In [1]: import numpy as np

In [2]: np.set_printoptions(precision=2, suppress=True, linewidth=140, legacy="1.25")

In [3]: J = np.load("x.npy")

In [4]: J
Out[4]: 
array([[5., 4., 4.],
       [4., 5., 4.],
       [4., 4., 5.]])

In [5]: u = np.array([-3, -1, 2])

In [6]: other = J + np.outer(u, np.eye(3)[0])

In [7]: round(float(np.linalg.det(other) / np.linalg.det(J)), 2), round(1 + np.linalg.solve(J, u)[0], 2)
Out[7]: (-1.38, -1.38)

In [8]: evals, evecs = np.linalg.eig(J)

In [9]: np.sort(np.linalg.eigvals(np.linalg.inv(J)))
Out[9]: array([0.08, 1.  , 1.  ])

In [10]: np.sort(np.linalg.eigvals(J.T))
Out[10]: array([ 1.,  1., 13.])

In [11]: other = np.array([[-3, -2, 4], [-2, 2, -4]])

In [12]: C = np.kron(other, J)

In [13]: C
Out[13]: 
array([[-15., -12., -12., -10.,  -8.,  -8.,  20.,  16.,  16.],
       [-12., -15., -12.,  -8., -10.,  -8.,  16.,  20.,  16.],
       [-12., -12., -15.,  -8.,  -8., -10.,  16.,  16.,  20.],
       [-10.,  -8.,  -8.,  10.,   8.,   8., -20., -16., -16.],
       [ -8., -10.,  -8.,   8.,  10.,   8., -16., -20., -16.],
       [ -8.,  -8., -10.,   8.,   8.,  10., -16., -16., -20.]])

In [14]: (J + J.T) / 2
Out[14]: 
array([[5., 4., 4.],
       [4., 5., 4.],
       [4., 4., 5.]])

In [15]: np.allclose(J, J.T)
Out[15]: True

In [16]: J @ J
Out[16]: 
array([[57., 56., 56.],
       [56., 57., 56.],
       [56., 56., 57.]])

In [17]: np.round(np.abs(np.linalg.eigvals(J)).max(), 2)
Out[17]: 13.0

In [18]: np.allclose(J @ J.T, J.T @ J)
Out[18]: True

In [19]: (J - J.T) / 2
Out[19]: 
array([[0., 0., 0.],
       [0., 0., 0.],
       [0., 0., 0.]])

In [20]: data = np.array([[0.3, 0.2, 0.1],
    ...:     [-0.5, -1.3, 1.3],
    ...:     [0.1, 0.0, 0.4],
    ...:     [-1.3, 0.4, -0.1],
    ...:     [-0.4, -0.9, 2.4],
    ...:     [-0.4, 1.8, 1.0],
    ...:     [0.3, 1.5, -1.2],
    ...:     [-1.3, -0.9, -0.5],
    ...:     [1.1, 0.6, 0.1],
    ...:     [-1.0, 0.2, -0.2],
    ...:     [0.7, -0.4, 0.2],
    ...:     [-0.3, -0.2, 0.3],
    ...:     [-0.4, 0.3, 1.5],
    ...:     [-0.6, -0.2, -0.5],
    ...:     [-2.0, 0.5, 1.0],
    ...:     [-1.0, -1.6, 1.4],
    ...:     [0.3, 0.8, 2.2],
    ...:     [-1.1, 0.9, -1.7],
    ...:     [-0.7, -0.6, 1.7],
    ...:     [0.2, -1.6, 0.6],
    ...:     [0.1, -0.4, 0.6],
    ...:     [-0.3, 1.3, -0.9]])

In [21]: data[18] *= 20

In [22]: data
Out[22]: 
array([[  0.3,   0.2,   0.1],
       [ -0.5,  -1.3,   1.3],
       [  0.1,   0. ,   0.4],
       [ -1.3,   0.4,  -0.1],
       [ -0.4,  -0.9,   2.4],
       [ -0.4,   1.8,   1. ],
       [  0.3,   1.5,  -1.2],
       [ -1.3,  -0.9,  -0.5],
       [  1.1,   0.6,   0.1],
       [ -1. ,   0.2,  -0.2],
       [  0.7,  -0.4,   0.2],
       [ -0.3,  -0.2,   0.3],
       [ -0.4,   0.3,   1.5],
       [ -0.6,  -0.2,  -0.5],
       [ -2. ,   0.5,   1. ],
       [ -1. ,  -1.6,   1.4],
       [  0.3,   0.8,   2.2],
       [ -1.1,   0.9,  -1.7],
       [-14. , -12. ,  34. ],
       [  0.2,  -1.6,   0.6],
       [  0.1,  -0.4,   0.6],
       [ -0.3,   1.3,  -0.9]])

In [23]: Xs = data - data.mean(axis=0)

In [24]: evecs = np.linalg.svd(Xs)[2][:1]

In [25]: other = Xs - Xs @ evecs.T @ evecs

In [26]: other.std(axis=0)
Out[26]: array([0.73, 0.76, 0.37])

In [27]: np.cov(Xs @ evecs.T, rowvar=False)
Out[27]: array(67.58)

In [28]: np.diag(evecs.T @ evecs)
Out[28]: array([0.12, 0.1 , 0.77])

In [29]: (Xs @ evecs.T).std(axis=0)
Out[29]: array([8.03])

In [30]: round(np.linalg.norm(other) / np.linalg.norm(Xs), 2)
Out[30]: 0.14

In [31]: x0 = np.array([5, 2, 7])

In [32]: rhs = data @ x0

In [33]: np.linalg.solve(data.T @ data, data.T @ rhs)
Out[33]: array([5., 2., 7.])

In [34]: np.linalg.lstsq(data, rhs)[0]
Out[34]: array([5., 2., 7.])

In [35]: rng = np.random.default_rng(13774)

In [36]: rhs = rhs + 0.1 * rng.normal(size=22)

In [37]: rhs
Out[37]: 
array([  2.45,   4.11,   3.32,  -6.39,  12.99,   8.41,  -3.98, -11.96,   7.26,  -5.77,   4.02,   0.21,   8.94,  -7.03,  -2.14,   1.51,
        18.48, -15.61, 143.97,   2.  ,   4.07,  -5.18])

In [38]: c, *_ = np.linalg.lstsq(data, rhs)

In [39]: np.round(data.T @ (rhs - data @ c), 2) + 0
Out[39]: array([0., 0., 0.])

In [40]: np.round(np.linalg.norm(rhs - data @ c), 2)
Out[40]: 0.51

In [41]: c
Out[41]: array([5.01, 1.96, 6.99])

In [42]: [round(float(np.linalg.norm(np.linalg.solve(data.T @ data + lam * np.eye(3), data.T @ rhs))), 2) for lam in (0, 1, 10, 100)]
Out[42]: [8.82, 8.32, 5.91, 3.63]

In [43]: c.round()
Out[43]: array([5., 2., 7.])
